$ ipython --no-banner

In [1]: import numpy as np

In [2]: np.set_printoptions(suppress=True, linewidth=140)

In [3]: B = np.array([[0.2, -1.8, 0.3],
   ...:     [0.0, 0.9, -1.0],
   ...:     [-0.6, -0.4, 0.5],
   ...:     [-0.4, 1.1, -0.9]])

In [4]: Z = np.array([[-0.7, -0.3, -0.1, -0.8, 0.3, -0.3, 1.0, 0.4, -0.1],
   ...:     [0.2, 0.8, 1.3, -0.3, -2.0, 0.4, -1.7, -0.8, 0.6],
   ...:     [-0.8, 1.0, -0.9, 0.6, -1.3, 0.8, 1.6, -0.2, -0.4]])

In [5]: mat = B @ Z

In [6]: print(mat.round(3))
[[-0.74 -1.2  -2.63  0.56  3.27 -0.54  3.74  1.46 -1.22]
 [ 0.98 -0.28  2.07 -0.87 -0.5  -0.44 -3.13 -0.52  0.94]
 [-0.06  0.36 -0.91  0.9  -0.03  0.42  0.88 -0.02 -0.38]
 [ 1.22  0.1   2.28 -0.55 -1.15 -0.16 -3.71 -0.86  1.06]]

In [7]: # null space of dimension 6

In [8]: r = np.linalg.matrix_rank(mat)

In [9]: print(r)
3

In [10]: N = np.linalg.svd(mat)[2][r:].T

In [11]: print(np.round(mat @ N, 3) + 0)
[[0. 0. 0. 0. 0. 0.]
 [0. 0. 0. 0. 0. 0.]
 [0. 0. 0. 0. 0. 0.]
 [0. 0. 0. 0. 0. 0.]]

In [12]: print(np.linalg.matrix_rank(mat.T @ mat), np.linalg.matrix_rank(mat @ mat.T))
3 3

In [13]: print(np.allclose(mat @ N, 0))
True

In [14]: print(N.shape)
(9, 6)

In [15]: B = mat / np.sqrt((mat ** 2).mean(axis=1, keepdims=True))

In [16]: print(np.linalg.matrix_rank(B) == np.linalg.matrix_rank(mat))
True

In [17]: t3 = np.stack([mat, 5 * mat, mat[::-1]])

In [18]: print(np.round(np.linalg.norm(t3, axis=(1, 2)), 3))
[ 9.062 45.312  9.062]

In [19]: print(np.round(np.einsum("bij,cij->bc", t3, t3), 3))
[[  82.128  410.639  -67.046]
 [ 410.639 2053.195 -335.228]
 [ -67.046 -335.228   82.128]]

In [20]: print(np.linalg.matrix_rank(t3.reshape(3, -1)))
2

In [21]: print(np.linalg.matrix_rank(mat, rtol=0.1))
2

In [22]: print(round(float(np.linalg.norm(mat, 2) / np.linalg.norm(mat)), 3))
0.96

In [23]: print(np.linalg.cond(mat) > 100)
True

In [24]: print([round(float(x), 3) for x in np.linalg.svd(mat, compute_uv=False)[:3]])
[8.699, 2.398, 0.836]

In [25]: rng = np.random.default_rng(52763)

In [26]: data = np.triu(rng.random((6, 6)) < 0.4, 1).astype(int)

In [27]: data = data + data.T

In [28]: print(data)
[[0 0 1 0 1 0]
 [0 0 0 0 1 1]
 [1 0 0 1 0 0]
 [0 0 1 0 1 1]
 [1 1 0 1 0 1]
 [0 1 0 1 1 0]]

In [29]: u = np.array([-2, 1, 2, -2, 5, 4])

In [30]: B = data + np.outer(u, np.eye(6)[5])

In [31]: print(B)
[[ 0.  0.  1.  0.  1. -2.]
 [ 0.  0.  0.  0.  1.  2.]
 [ 1.  0.  0.  1.  0.  2.]
 [ 0.  0.  1.  0.  1. -1.]
 [ 1.  1.  0.  1.  0.  6.]
 [ 0.  1.  0.  1.  1.  4.]]

In [32]: print(np.linalg.matrix_rank(np.linalg.inv(B) - np.linalg.inv(data), tol=1e-8))
1

In [33]: J = np.loadtxt("m.csv", delimiter=",")

In [34]: print(J.round(3))
[[ 0.92  -0.188 -0.134 -0.188 -0.08  -0.08  -0.188 -0.134]
 [-0.188  0.562 -0.312 -0.438 -0.188 -0.188 -0.438 -0.312]
 [-0.134 -0.312  0.777 -0.312 -0.134 -0.134 -0.312 -0.223]
 [-0.188 -0.438 -0.312  0.562 -0.188 -0.188 -0.438 -0.312]
 [-0.08  -0.188 -0.134 -0.188  0.92  -0.08  -0.188 -0.134]
 [-0.08  -0.188 -0.134 -0.188 -0.08   0.92  -0.188 -0.134]
 [-0.188 -0.438 -0.312 -0.438 -0.188 -0.188  0.562 -0.312]
 [-0.134 -0.312 -0.223 -0.312 -0.134 -0.134 -0.312  0.777]]

In [35]: # orthonormal columns

In [36]: Uu, sv = np.linalg.svd(J)
Traceback (most recent call last):
  Cell In[36], line 1
    Uu, sv = np.linalg.svd(J)
ValueError: too many values to unpack (expected 2)


In [37]: Uu, sv, Vh = np.linalg.svd(J, full_matrices=False)

In [38]: print(sv.round(3))
[1. 1. 1. 1. 1. 1. 1. 1.]

In [39]: print(np.round(np.cumsum(sv ** 2) / np.sum(sv ** 2), 3))
[0.125 0.25  0.375 0.5   0.625 0.75  0.875 1.   ]

In [40]: print(np.round(Uu.T @ Uu, 3) + 0)
[[1. 0. 0. 0. 0. 0. 0. 0.]
 [0. 1. 0. 0. 0. 0. 0. 0.]
 [0. 0. 1. 0. 0. 0. 0. 0.]
 [0. 0. 0. 1. 0. 0. 0. 0.]
 [0. 0. 0. 0. 1. 0. 0. 0.]
 [0. 0. 0. 0. 0. 1. 0. 0.]
 [0. 0. 0. 0. 0. 0. 1. 0.]
 [0. 0. 0. 0. 0. 0. 0. 1.]]

In [41]: vec = np.array([-2, -2, -2, 2, 0, -1, 1, -1])

In [42]: rhs = J @ vec

In [43]: b, lr = np.zeros(8), 1 / np.linalg.norm(J, 2) ** 2

In [44]: for i in range(200):
    ...:     b -= lr * J.T @ (J @ b - rhs)
    ...:     if i % 50 == 0: print(i, round(np.linalg.norm(J @ b - rhs), 3))
    ...: 
0 0.0
50 0.0
100 0.0
150 0.0

In [45]: print(round(float(np.linalg.cond(J)), 3))
1.0

In [46]: t3 = np.stack([J, -2 * J, J[::-1]])

In [47]: print((t3 @ J.T).shape)
(3, 8, 8)

In [48]: print(np.linalg.matrix_rank(t3.reshape(3, -1)))
2

In [49]: print(np.round(np.einsum("bij,cij->bc", t3, t3), 3))
[[  8. -16.   0.]
 [-16.  32.   0.]
 [  0.   0.   8.]]

In [50]: print(np.round(t3.sum(axis=0), 3))
[[-1.054 -0.125 -0.089 -0.125 -0.054 -0.054 -0.125  0.911]
 [ 0.    -1.     0.     0.     0.     0.     1.     0.   ]
 [ 0.054  0.125 -0.911  0.125  0.054  1.054  0.125  0.089]
 [ 0.107  0.25   0.179 -0.75   1.107  0.107  0.25   0.179]
 [-0.107 -0.25  -0.179  0.75  -1.107 -0.107 -0.25  -0.179]
 [-0.054 -0.125  0.911 -0.125 -0.054 -1.054 -0.125 -0.089]
 [ 0.     1.     0.     0.     0.     0.    -1.     0.   ]
 [ 1.054  0.125  0.089  0.125  0.054  0.054  0.125 -0.911]]

In [51]: M = np.loadtxt("block13.csv", delimiter=",")

In [52]: print(M)
[[ 0.  -0.2 -0.1  0.8 -0.8]
 [ 0.2  0.7  0.2  0.3  1.2]
 [-1.1 -1.  -0.8 -0.3  1.3]
 [-1.3 -0.2 -0.1  1.4  1. ]
 [ 1.4 -2.1  0.6  0.1  0.6]
 [-0.5  0.5 -1.5  0.2 -0.4]
 [-0.3  0.1  0.4  0.2  0.8]
 [-0.2 -0.9  1.   0.5  0. ]
 [ 5.   7.   5.   3.5  2. ]
 [-0.8  0.9 -0.8 -0.7  0. ]
 [ 0.1 -0.3 -1.8 -0.5 -0.9]]

In [53]: Ac = M - M.mean(axis=0)

In [54]: Uu, sv, Vh = np.linalg.svd(Ac, full_matrices=False)

In [55]: print(np.abs(Vh[0]).argmax())
1

In [56]: print(np.round(Vh[0] * np.sign(Vh[0, np.abs(Vh[0]).argmax()]), 3))
[0.468 0.646 0.496 0.303 0.163]

In [57]: print(np.searchsorted(np.cumsum(sv ** 2) / (sv ** 2).sum(), 0.9) + 1)
2

In [58]: W0 = np.load("arr.npy")

In [59]: print(W0)
[[-2.7 -0.3 -0.2 -0.9 -1.3 -0.4  0.1 -0.2]
 [-0.4 -0.6 -1.4 -1.4  0.5  0.  -0.3  0.2]
 [ 0.1 -1.4  0.3 -0.1  1.5 -1.4  1.4  0. ]]

In [60]: vec = np.array([-2, 1, -3, -1, 3, 3, -1, -2])

In [61]: h1 = np.maximum(W0 @ vec, 0)

In [62]: print(W0 * (h1 > 1e-9)[:, None])
[[-2.7 -0.3 -0.2 -0.9 -1.3 -0.4  0.1 -0.2]
 [-0.4 -0.6 -1.4 -1.4  0.5  0.  -0.3  0.2]
 [ 0.  -0.   0.  -0.   0.  -0.   0.   0. ]]

In [63]: print(np.round(np.tanh(W0 @ vec), 3))
[ 0.947  1.    -0.998]

In [64]: print(np.round(np.maximum(W0 @ vec, 0) - np.maximum(-W0 @ vec, 0), 3))
[ 1.8  7.2 -3.5]

In [65]: E = np.load("a.npy")

In [66]: print(E)
[[ 0  5  1  1]
 [-5  0  3 -1]
 [-1 -3  0 -3]
 [-1  1  3  0]]

In [67]: # skew, so no eigenvalue has a real part

In [68]: print(np.trace(E))
0

In [69]: print(np.round(np.sort(np.abs(np.linalg.eigvals(E))), 3))
[1.674 1.674 6.573 6.573]

In [70]: print((E - E.T) / 2)
[[ 0.  5.  1.  1.]
 [-5.  0.  3. -1.]
 [-1. -3.  0. -3.]
 [-1.  1.  3.  0.]]

In [71]: print(E @ E)
[[-27  -2  18  -8]
 [ -2 -35  -8 -14]
 [ 18  -8 -19   2]
 [ -8 -14   2 -11]]

In [72]: print(np.allclose(E, E.T))
False

In [73]: labels = rng.permutation(4)

In [74]: print(labels)
[3 1 2 0]

In [75]: B = E[labels][:, labels]

In [76]: print(round(np.linalg.det(B), 3), round(float(np.linalg.det(E[labels])), 3))
121.0 -121.0

In [77]: print(np.round(np.sort(np.abs(np.linalg.eigvals(B))), 3))
[1.674 1.674 6.573 6.573]

In [78]: print(B)
[[ 0  1  3 -1]
 [-1  0  3 -5]
 [-3 -3  0 -1]
 [ 1  5  1  0]]

In [79]: X = np.array([[3.1, 2.0, 2.0, 1.0],
    ...:     [2.0, 1.1, 3.0, 2.0],
    ...:     [0.0, 2.0, 1.1, 0.0],
    ...:     [3.0, 2.0, 2.0, 1.1]])

In [80]: Q = X.astype(float).copy()

In [81]: for j in range(4):
    ...:     Q[:, j] -= Q[:, :j] @ (Q[:, :j].T @ Q[:, j])
    ...:     Q[:, j] /= np.linalg.norm(Q[:, j])
    ...: 

In [82]: print(np.round(Q.T @ X, 3) + 0)
[[ 4.755  3.028  3.828  2.187]
 [ 0.     2.01   0.95  -0.111]
 [ 0.     0.     1.63   1.186]
 [ 0.     0.     0.     0.08 ]]

In [83]: print(np.round(Q.T @ Q, 3) + 0)
[[1. 0. 0. 0.]
 [0. 1. 0. 0.]
 [0. 0. 1. 0.]
 [0. 0. 0. 1.]]
